$ python -q
>>> import numpy as np
>>> np.set_printoptions(suppress=True, linewidth=120)
>>> rnd = lambda a: np.round(a, 2) + 0
>>> arr = np.load("x.npy")
>>> print(arr)
[[-1 -3  3 -6  4 -5 -6 -5 -3  9  4 -6  3 -5 -2]
 [ 0 -9  1  1 -3  0  6 -7  1  3 -4  5  4  6  4]
 [ 0  0 -6  9  2  4  3  5 -5 -7 -1  7  0 -8  2]
 [ 0  0  0  8  0 -7 -5  1  9 -9 -5  4  5 -8 -3]
 [ 0  0  0  0  3 -4 -5 -3 -3  0  7  4  5 -1  1]
 [ 0  0  0  0  0 -1 -5 -9 -2 -8  9  7  5  7  2]
 [ 0  0  0  0  0  0 -7 -9 -1 -3  4  4  6  1 -9]
 [ 0  0  0  0  0  0  0 -3  8  6 -2  7  0  7  0]
 [ 0  0  0  0  0  0  0  0  5 -7 -3 -7  4  6  5]
 [ 0  0  0  0  0  0  0  0  0 -9  7 -1  2  8  7]
 [ 0  0  0  0  0  0  0  0  0  0  0  0  4 -1  9]
 [ 0  0  0  0  0  0  0  0  0  0  0 -3  8  2  5]
 [ 0  0  0  0  0  0  0  0  0  0  0  0 -5 -4 -6]
 [ 0  0  0  0  0  0  0  0  0  0  0  0  0 -8  0]
 [ 0  0  0  0  0  0  0  0  0  0  0  0  0  0  7]]
>>> # triangular: eigenvalues sit on the diagonal
>>> Uu, sig, Vh = np.linalg.svd(arr)
>>> print(np.argmax(sig[:-1] / (sig[1:] + 1e-6)) + 1)
14
>>> other = Uu[:, :14] @ np.diag(sig[:14]) @ Vh[:14]
>>> print(rnd(np.linalg.norm(arr - other, 2)), rnd(sig[14]))
0.0 0.0
>>> print(np.linalg.matrix_rank(other))
14
>>> th = np.radians(90)
>>> R = np.eye(15)
>>> R[5, 5] = R[3, 3] = np.cos(th)
>>> R[5, 3], R[3, 5] = -np.sin(th), np.sin(th)
>>> other = arr @ R.T
>>> print(np.allclose(arr @ arr.T, other @ other.T))
True
>>> print(np.allclose(np.linalg.norm(arr, axis=1), np.linalg.norm(other, axis=1)))
True
>>> print(np.abs(other - arr).max(axis=0))
[ 0.  0.  0. 15.  0. 13.  0.  0.  0.  0.  0.  0.  0.  0.  0.]
>>> blk = np.stack([arr, 4 * arr, arr[::-1]])
>>> print(np.einsum("bij,cij->bc", blk, blk))
[[ 3327 13308   519]
 [13308 53232  2076]
 [  519  2076  3327]]
>>> print(rnd(np.linalg.det(blk)))
[0. 0. 0.]
>>> print(np.linalg.matrix_rank(blk.reshape(3, -1)))
2
>>> print((blk @ arr.T).shape)
(3, 15, 15)
>>> print([round(float(x), 2) for x in np.linalg.svd(arr, compute_uv=False)[:3]])
[28.49, 26.09, 24.95]
>>> print(np.linalg.matrix_rank(arr, rtol=0.1))
11
>>> print(np.argsort(-np.linalg.norm(arr, axis=0).round(6), kind="stable")[:3])
[13  9 14]
>>> print(rnd(np.linalg.norm(arr, 2) / np.linalg.norm(arr)))
0.49
>>> print(np.allclose(arr, arr.T))
False
>>> print(np.trace(arr))
-29
>>> print(rnd(np.linalg.det(arr)))
0.0
>>> print(rnd(np.sort(np.abs(np.linalg.eigvals(arr)))))
[0. 1. 1. 3. 3. 3. 5. 5. 6. 7. 7. 8. 8. 9. 9.]
>>> print(np.allclose(arr @ arr.T, arr.T @ arr))
False
>>> feats = np.load("arr.npy")
>>> print(feats)
[[ 2  2  2  2  2  2  2  2  2  2  2  2  2]
 [ 2  4  4  4  4  4  4  4  4  4  4  4  4]
 [ 2  4  6  6  6  6  6  6  6  6  6  6  6]
 [ 2  4  6  8  8  8  8  8  8  8  8  8  8]
 [ 2  4  6  8 10 10 10 10 10 10 10 10 10]
 [ 2  4  6  8 10 12 12 12 12 12 12 12 12]
 [ 2  4  6  8 10 12 14 14 14 14 14 14 14]
 [ 2  4  6  8 10 12 14 16 16 16 16 16 16]
 [ 2  4  6  8 10 12 14 16 18 18 18 18 18]
 [ 2  4  6  8 10 12 14 16 18 20 20 20 20]
 [ 2  4  6  8 10 12 14 16 18 20 22 22 22]
 [ 2  4  6  8 10 12 14 16 18 20 22 24 24]
 [ 2  4  6  8 10 12 14 16 18 20 22 24 26]]
>>> # symmetric, so the eigenvalues are real
>>> ev, evecs = np.linalg.eigvalsh(feats)
Traceback (most recent call last):
  File "<python-input-36>", line 1, in <module>
    ev, evecs = np.linalg.eigvalsh(feats)
    ^^^^^^^^^
ValueError: too many values to unpack (expected 2)
>>> ev, evecs = np.linalg.eigh(feats)
>>> print(rnd(np.abs(evecs[:, -1])))
[0.04 0.09 0.13 0.17 0.21 0.25 0.28 0.31 0.33 0.35 0.37 0.38 0.38]
>>> print(np.unique(ev.round(6) + 0, return_counts=True)[1])
[1 1 1 1 1 1 1 1 1 1 1 1 1]
>>> print(rnd(ev.sum()), np.trace(feats))
182.0 182
>>> W0 = np.loadtxt("mat.csv", delimiter=",")
>>> print(W0)
[[23. 16. 19. 18. 20.]
 [11.  4.  1.  6.  2.]
 [ 7.  2.  1.  4.  2.]
 [11.  4.  1.  6.  2.]
 [11.  5.  4.  7.  5.]
 [ 9.  5.  7.  7.  8.]
 [19.  8.  1. 10.  2.]
 [33. 21. 19. 23. 20.]
 [ 9.  3.  1.  5.  2.]
 [19.  8.  1. 10.  2.]
 [13.  8. 10. 10. 11.]
 [29. 21. 25. 23. 26.]
 [29. 18. 16. 20. 17.]]
>>> # rows and columns are dependent
>>> Uu, sig, Vh = np.linalg.svd(W0)
>>> evecs = Vh[:(sig > 1e-8).sum()]
>>> rng = np.random.default_rng(787519)
>>> x0 = W0[10] + -2 * W0[11] + rng.integers(2) * np.eye(5)[3]
>>> print(x0)
[-45. -34. -40. -36. -41.]
>>> print(np.allclose(evecs.T @ evecs @ x0, x0))
True
>>> print(rnd(evecs.T @ evecs))
[[ 0.79  0.04 -0.15  0.37  0.01]
 [ 0.04  0.89  0.23  0.03 -0.2 ]
 [-0.15  0.23  0.49  0.07  0.41]
 [ 0.37  0.03  0.07  0.23  0.18]
 [ 0.01 -0.2   0.41  0.18  0.6 ]]
>>> print(rnd(np.diag(evecs.T @ evecs)))
[0.79 0.89 0.49 0.23 0.6 ]
>>> print(np.abs(W0).max())
33.0
>>> print(np.unravel_index(np.abs(W0).argmax(), W0.shape))
(np.int64(7), np.int64(0))
>>> print(rnd(np.linalg.svd(W0, compute_uv=False)))
[110.07  21.34   2.9    0.     0.  ]
>>> W0[13]
Traceback (most recent call last):
  File "<python-input-55>", line 1, in <module>
    W0[13]
    ~~^^^^
IndexError: index 13 is out of bounds for axis 0 with size 13
>>> W0[:, 5]
Traceback (most recent call last):
  File "<python-input-56>", line 1, in <module>
    W0[:, 5]
    ~~^^^^^^
IndexError: index 5 is out of bounds for axis 1 with size 5
>>> r0 = np.array([1, 2, 0, 1, 2, 1, 0])
>>> g = np.array([-2, 2, -2, -1, 0, 1, 1, -3])
>>> mat = np.outer(r0, g)
>>> print(mat)
[[-2  2 -2 -1  0  1  1 -3]
 [-4  4 -4 -2  0  2  2 -6]
 [ 0  0  0  0  0  0  0  0]
 [-2  2 -2 -1  0  1  1 -3]
 [-4  4 -4 -2  0  2  2 -6]
 [-2  2 -2 -1  0  1  1 -3]
 [ 0  0  0  0  0  0  0  0]]
>>> r = np.linalg.matrix_rank(mat)
>>> print(r)
1
>>> ns = np.linalg.svd(mat)[2][r:].T
>>> print(np.allclose(mat @ ns, 0))
True
>>> print(rnd(np.linalg.norm(feats, 2)))
147.89
>>> print(rnd(np.linalg.norm(feats[0], 1)), rnd(np.linalg.norm(feats[0], np.inf)))
26.0 2.0
>>> print(rnd(np.linalg.norm(feats, 1)), rnd(np.linalg.norm(feats, np.inf)))
182.0 182.0
>>> print(rnd(np.linalg.norm(feats, "nuc")))
182.0
>>> print(rnd(np.linalg.norm(feats) ** 2 / np.linalg.norm(feats, 2) ** 2))
1.02
>>> def softmax(z):
...     e = np.exp(z - z.max(axis=-1, keepdims=True))
...     return e / e.sum(axis=-1, keepdims=True)
... 
>>> print(rnd(softmax(mat[5])))
[0.01 0.51 0.01 0.03 0.07 0.19 0.19 0.  ]
>>> print(rnd(softmax(mat[5] + -3)))
[0.01 0.51 0.01 0.03 0.07 0.19 0.19 0.  ]
>>> print(rnd(softmax(mat).sum(axis=1)))
[1. 1. 1. 1. 1. 1. 1.]
>>> S = mat @ mat.T / np.sqrt(8)
>>> print(softmax(S).round(6).argmax(axis=1))
[1 1 0 1 1 1 0]
>>> M = np.load("a.npy")
>>> print(M)
[[ 4  2 -2 -2 -4  2 -2  4  4 -2]
 [ 0  0  0  0  0  0  0  0  0  0]
 [ 4  2 -2 -2 -4  2 -2  4  4 -2]
 [ 4  2 -2 -2 -4  2 -2  4  4 -2]
 [-2 -1  1  1  2 -1  1 -2 -2  1]
 [ 2  1 -1 -1 -2  1 -1  2  2 -1]
 [-2 -1  1  1  2 -1  1 -2 -2  1]
 [ 0  0  0  0  0  0  0  0  0  0]
 [-4 -2  2  2  4 -2  2 -4 -4  2]
 [-2 -1  1  1  2 -1  1 -2 -2  1]
 [-4 -2  2  2  4 -2  2 -4 -4  2]
 [-4 -2  2  2  4 -2  2 -4 -4  2]
 [-4 -2  2  2  4 -2  2 -4 -4  2]
 [ 4  2 -2 -2 -4  2 -2  4  4 -2]]
>>> Uu, sig, Vh = np.linalg.svd(M)
>>> evecs = Vh[:(sig > 1e-8).sum()]
>>> x0 = M[11] + -2 * M[7] + rng.integers(2) * np.eye(10)[5]
>>> print(x0)
[-4. -2.  2.  2.  4. -1.  2. -4. -4.  2.]
>>> print(rnd(np.linalg.norm(x0 - evecs.T @ evecs @ x0)))
0.98
>>> print(rnd(evecs.T @ evecs))
[[ 0.18  0.09 -0.09 -0.09 -0.18  0.09 -0.09  0.18  0.18 -0.09]
 [ 0.09  0.05 -0.05 -0.05 -0.09  0.05 -0.05  0.09  0.09 -0.05]
 [-0.09 -0.05  0.05  0.05  0.09 -0.05  0.05 -0.09 -0.09  0.05]
 [-0.09 -0.05  0.05  0.05  0.09 -0.05  0.05 -0.09 -0.09  0.05]
 [-0.18 -0.09  0.09  0.09  0.18 -0.09  0.09 -0.18 -0.18  0.09]
 [ 0.09  0.05 -0.05 -0.05 -0.09  0.05 -0.05  0.09  0.09 -0.05]
 [-0.09 -0.05  0.05  0.05  0.09 -0.05  0.05 -0.09 -0.09  0.05]
 [ 0.18  0.09 -0.09 -0.09 -0.18  0.09 -0.09  0.18  0.18 -0.09]
 [ 0.18  0.09 -0.09 -0.09 -0.18  0.09 -0.09  0.18  0.18 -0.09]
 [-0.09 -0.05  0.05  0.05  0.09 -0.05  0.05 -0.09 -0.09  0.05]]
>>> print(np.allclose(evecs.T @ evecs @ x0, x0))
False
>>> print(rnd(np.linalg.norm(M, 2) / np.linalg.norm(M)))
1.0
>>> print([round(float(x), 2) for x in np.linalg.svd(M, compute_uv=False)[:3]])
[28.14, 0.0, 0.0]
>>> print(np.argsort(-np.linalg.norm(M, axis=0).round(6), kind="stable")[:3])
[0 4 7]
>>> print(np.linalg.matrix_rank(M, rtol=0.1))
1
>>> z = rng.permutation(13)
>>> other = feats[:, z] * rng.choice([-1, 1], 13)
>>> print(other)
[[ -2  -2   2   2  -2   2   2   2  -2   2  -2  -2   2]
 [ -4  -4   4   4  -4   4   4   4  -4   4  -4  -2   4]
 [ -6  -4   6   6  -6   6   6   6  -6   6  -6  -2   6]
 [ -8  -4   8   8  -8   8   8   6  -8   8  -8  -2   8]
 [-10  -4  10   8 -10  10  10   6 -10  10 -10  -2  10]
 [-12  -4  12   8 -10  12  12   6 -12  12 -12  -2  12]
 [-14  -4  14   8 -10  12  14   6 -14  14 -14  -2  14]
 [-14  -4  16   8 -10  12  16   6 -16  16 -16  -2  16]
 [-14  -4  18   8 -10  12  18   6 -18  18 -18  -2  16]
 [-14  -4  20   8 -10  12  20   6 -20  18 -20  -2  16]
 [-14  -4  22   8 -10  12  22   6 -20  18 -22  -2  16]
 [-14  -4  24   8 -10  12  22   6 -20  18 -24  -2  16]
 [-14  -4  24   8 -10  12  22   6 -20  18 -26  -2  16]]
>>> Uu, _, Vh = np.linalg.svd(feats.T @ other)
>>> print(z)
[ 6  1 11  3  4  5 10  2  9  8 12  0  7]
>>> x0 = np.array([3, 3, 2, 3, 0, 2, 2, 3, 1, 0, 1, 0, 2])
>>> h1 = np.maximum(other @ x0, 0)
>>> print(other.T @ h1)
[-10316  -3328  13832   6452  -7864   9156  13468   4932 -12924  12212 -14012  -1676  11340]
>>> print(np.flatnonzero(h1 > 1e-9))
[ 0  1  2  3  4  5  6  7  8  9 10 11 12]
>>> print(rnd(np.tanh(other @ x0)))
[1. 1. 1. 1. 1. 1. 1. 1. 1. 1. 1. 1. 1.]
>>> K = np.array([[4, 0, 0, -2, -5, -6, 0],
...     [0, 7, 8, 0, 0, 0, 5],
...     [0, -6, 7, 0, 0, 0, -4],
...     [-2, 0, 0, -5, 9, 6, 0],
...     [-8, 0, 0, 1, -5, 1, 0],
...     [-1, 0, 0, -1, 6, -4, 0],
...     [0, -5, -6, 0, 0, 0, -3]])
>>> print(K - K[0])
[[  0   0   0   0   0   0   0]
 [ -4   7   8   2   5   6   5]
 [ -4  -6   7   2   5   6  -4]
 [ -6   0   0  -3  14  12   0]
 [-12   0   0   3   0   7   0]
 [ -5   0   0   1  11   2   0]
 [ -4  -5  -6   2   5   6  -3]]
>>> print(np.unravel_index(np.abs(K).argmax(), K.shape))
(np.int64(3), np.int64(4))
>>> print(np.count_nonzero(K))
25
>>> print(rnd(np.linalg.svd(K, compute_uv=False)))
[14.53 14.42 10.42 10.04  6.    4.05  0.39]
>>> print(rnd(np.linalg.norm(K)))
26.1
>>> print(np.diff(K, axis=0))
[[ -4   7   8   2   5   6   5]
 [  0 -13  -1   0   0   0  -9]
 [ -2   6  -7  -5   9   6   4]
 [ -6   0   0   6 -14  -5   0]
 [  7   0   0  -2  11  -5   0]
 [  1  -5  -6   1  -6   4  -3]]
>>> print(K.sum(axis=0))
[-7 -4  9 -7  5 -3 -2]
>>> print(rnd(K.mean(axis=0)))
[-1.   -0.57  1.29 -1.    0.71 -0.43 -0.29]
>>> r0 = np.array([0, 2, 2, 1, 1, 1, 1])
>>> other = K + np.outer(r0, np.eye(7)[1])
>>> print(rnd(np.linalg.det(other) / np.linalg.det(K)), rnd(1 + np.linalg.solve(K, r0)[1]))
-2.02 -2.02
>>> print(np.linalg.matrix_rank(other - K))
1
>>> print(np.linalg.matrix_rank(np.linalg.inv(other) - np.linalg.inv(K), tol=1e-8))
1
>>> q, evecs = np.linalg.qr(K[:, :4])[0], np.linalg.qr(K[:, 4:])[0]
>>> sig = np.linalg.svd(q.T @ evecs, compute_uv=False)
>>> print((sig > 0.9).sum())
1
>>> print(rnd(sig))
[1.   0.65 0.5 ]
>>> A = np.load("out7.npy")
>>> print(rnd(A))
[[-0.49  0.49  0.04 -0.25  0.43  0.21  0.31  0.35  0.09]
 [-0.08 -0.2  -0.05 -0.4   0.3   0.08 -0.55 -0.19  0.6 ]
 [-0.23 -0.5  -0.36 -0.2  -0.27  0.5  -0.05  0.39 -0.21]
 [ 0.08  0.02 -0.4  -0.63 -0.13 -0.6   0.21  0.03 -0.1 ]
 [ 0.11  0.58 -0.5   0.01 -0.38  0.37 -0.07 -0.32  0.15]
 [-0.23 -0.17 -0.5   0.54  0.06 -0.29  0.19  0.18  0.47]
 [-0.19  0.1  -0.38  0.19  0.44 -0.13 -0.47 -0.13 -0.57]
 [ 0.76 -0.02 -0.23  0.    0.47  0.21  0.14  0.29  0.03]
 [ 0.11  0.32  0.11  0.06 -0.28 -0.22 -0.53  0.68  0.07]]
>>> # columns are unit length and at right angles
>>> print(rnd(softmax(A[3] + -2)))
[0.14 0.13 0.08 0.07 0.11 0.07 0.16 0.13 0.11]
>>> S = A @ A.T / np.sqrt(9)
>>> print(softmax(S).round(6).argmax(axis=1))
[0 1 2 3 4 5 6 7 8]
>>> print(rnd(softmax(S)[3] @ A))
[-0.01  0.07 -0.26 -0.1   0.06 -0.01 -0.08  0.14  0.05]
>>> print(rnd(softmax(S)))
[[0.15 0.11 0.11 0.11 0.11 0.11 0.11 0.11 0.11]
 [0.11 0.15 0.11 0.11 0.11 0.11 0.11 0.11 0.11]
 [0.11 0.11 0.15 0.11 0.11 0.11 0.11 0.11 0.11]
 [0.11 0.11 0.11 0.15 0.11 0.11 0.11 0.11 0.11]
 [0.11 0.11 0.11 0.11 0.15 0.11 0.11 0.11 0.11]
 [0.11 0.11 0.11 0.11 0.11 0.15 0.11 0.11 0.11]
 [0.11 0.11 0.11 0.11 0.11 0.11 0.15 0.11 0.11]
 [0.11 0.11 0.11 0.11 0.11 0.11 0.11 0.15 0.11]
 [0.11 0.11 0.11 0.11 0.11 0.11 0.11 0.11 0.15]]
>>> x0 = np.array([-9, -3, -3, 0, 6, 6, -6, 4, 7])
>>> h1 = np.maximum(A @ x0, 0)
>>> print(np.flatnonzero(h1 > 1e-9))
[0 1 2 5 6 8]
>>> print(rnd(h1))
[ 6.87 10.42  6.39  0.    0.    5.52  2.7   0.    1.05]
>>> print(rnd(np.maximum(A @ x0, 0) - np.maximum(-A @ x0, 0)))
[ 6.87 10.42  6.39 -5.74 -1.09  5.52  2.7  -1.5   1.05]
>>> print(rnd(np.tanh(A @ x0)))
[ 1.    1.    1.   -1.   -0.8   1.    0.99 -0.9   0.78]
>>> z = rng.permutation(9)
>>> print(z)
[3 5 7 6 0 1 4 8 2]
>>> other = A[z][:, z]
>>> print(rnd(other))
[[-0.63 -0.6   0.03  0.21  0.08  0.02 -0.13 -0.1  -0.4 ]
 [ 0.54 -0.29  0.18  0.19 -0.23 -0.17  0.06  0.47 -0.5 ]
 [ 0.    0.21  0.29  0.14  0.76 -0.02  0.47  0.03 -0.23]
 [ 0.19 -0.13 -0.13 -0.47 -0.19  0.1   0.44 -0.57 -0.38]
 [-0.25  0.21  0.35  0.31 -0.49  0.49  0.43  0.09  0.04]
 [-0.4   0.08 -0.19 -0.55 -0.08 -0.2   0.3   0.6  -0.05]
 [ 0.01  0.37 -0.32 -0.07  0.11  0.58 -0.38  0.15 -0.5 ]
 [ 0.06 -0.22  0.68 -0.53  0.11  0.32 -0.28  0.07  0.11]
 [-0.2   0.5   0.39 -0.05 -0.23 -0.5  -0.27 -0.21 -0.36]]
>>> print(rnd(np.linalg.det(other)), rnd(np.linalg.det(A[z])))
1.0 1.0
